% ipython --no-banner

In [1]: import numpy as np

In [2]: from numpy import linalg as LA

In [3]: np.set_printoptions(precision=1, suppress=True, linewidth=160)

In [4]: def rd(a):
   ...:     return np.round(a, 1) + 0
   ...: 

In [5]: M2 = np.array([[1, 1], [1, -1]])

In [6]: rng = np.random.default_rng(925848)

In [7]: M = np.kron(M2, np.kron(M2, M2))[rng.permutation(8)][:8]

In [8]: M
Out[8]: 
array([[ 1, -1, -1,  1, -1,  1,  1, -1],
       [ 1,  1, -1, -1, -1, -1,  1,  1],
       [ 1, -1,  1, -1, -1,  1, -1,  1],
       [ 1, -1, -1,  1,  1, -1, -1,  1],
       [ 1,  1,  1,  1,  1,  1,  1,  1],
       [ 1, -1,  1, -1,  1, -1,  1, -1],
       [ 1,  1, -1, -1,  1,  1, -1, -1],
       [ 1,  1,  1,  1, -1, -1, -1, -1]])

In [9]: M[:, 0] @ M[:, 1]
Out[9]: np.int64(0)

In [10]: rd(LA.pinv(M))
Out[10]: 
array([[ 0.1,  0.1,  0.1,  0.1,  0.1,  0.1,  0.1,  0.1],
       [-0.1,  0.1, -0.1, -0.1,  0.1, -0.1,  0.1,  0.1],
       [-0.1, -0.1,  0.1, -0.1,  0.1,  0.1, -0.1,  0.1],
       [ 0.1, -0.1, -0.1,  0.1,  0.1, -0.1, -0.1,  0.1],
       [-0.1, -0.1, -0.1,  0.1,  0.1,  0.1,  0.1, -0.1],
       [ 0.1, -0.1,  0.1, -0.1,  0.1, -0.1,  0.1, -0.1],
       [ 0.1,  0.1, -0.1, -0.1,  0.1,  0.1, -0.1, -0.1],
       [-0.1,  0.1,  0.1,  0.1,  0.1, -0.1, -0.1, -0.1]])

In [11]: M @ M.T
Out[11]: 
array([[8, 0, 0, 0, 0, 0, 0, 0],
       [0, 8, 0, 0, 0, 0, 0, 0],
       [0, 0, 8, 0, 0, 0, 0, 0],
       [0, 0, 0, 8, 0, 0, 0, 0],
       [0, 0, 0, 0, 8, 0, 0, 0],
       [0, 0, 0, 0, 0, 8, 0, 0],
       [0, 0, 0, 0, 0, 0, 8, 0],
       [0, 0, 0, 0, 0, 0, 0, 8]])
